% ipython --no-banner

In [1]: import numpy as np

In [2]: from numpy import linalg as LA

In [3]: np.set_printoptions(precision=2, suppress=True, linewidth=120, legacy="1.25")

In [4]: A = np.array([[-2, 0, 0, -1, 2, 0, 2, 1, 0, 0, 0],
   ...:     [1, 2, 0, 0, -2, 0, 0, 0, -2, -2, 0],
   ...:     [-2, 0, 0, 0, 0, 0, 0, 0, 0, 0, -1],
   ...:     [0, 0, 0, 0, 2, -2, 0, 2, 0, 0, 0],
   ...:     [0, 0, 0, 2, 0, 0, 0, 0, 0, 0, 0]])

In [5]: A2 = A / LA.norm(A, axis=1, keepdims=True)

In [6]: G = A2 @ A2.T

In [7]: G
Out[7]: 
array([[ 1.  , -0.39,  0.48,  0.46, -0.27],
       [-0.39,  1.  , -0.22, -0.28,  0.  ],
       [ 0.48, -0.22,  1.  ,  0.  ,  0.  ],
       [ 0.46, -0.28,  0.  ,  1.  ,  0.  ],
       [-0.27,  0.  ,  0.  ,  0.  ,  1.  ]])

In [8]: LA.norm(A2, axis=1)
Out[8]: array([1., 1., 1., 1., 1.])

In [9]: np.degrees(np.arccos(np.clip(G[2, 4], -1, 1)))
Out[9]: 90.0

In [10]: np.argwhere(np.triu(np.abs(G) > 0.95, 1))
Out[10]: array([], shape=(0, 2), dtype=int64)

In [11]: vec = np.array([2, 1, 0, 0, 1])

In [12]: G @ (2 * vec)
Out[12]: array([2.69, 0.44, 1.48, 1.29, 0.93])

In [13]: G @ np.eye(5)[4]
Out[13]: array([-0.27,  0.  ,  0.  ,  0.  ,  1.  ])

In [14]: (G @ vec).argmax()
Out[14]: 0

In [15]: LA.norm(G @ vec) <= LA.norm(G, 2) * LA.norm(vec) + 1e-9
Out[15]: True

In [16]: T = np.stack([A, 5 * A, A[::-1]])

In [17]: LA.matrix_rank(T.reshape(3, -1))
Out[17]: 2

In [18]: T.shape
Out[18]: (3, 5, 11)
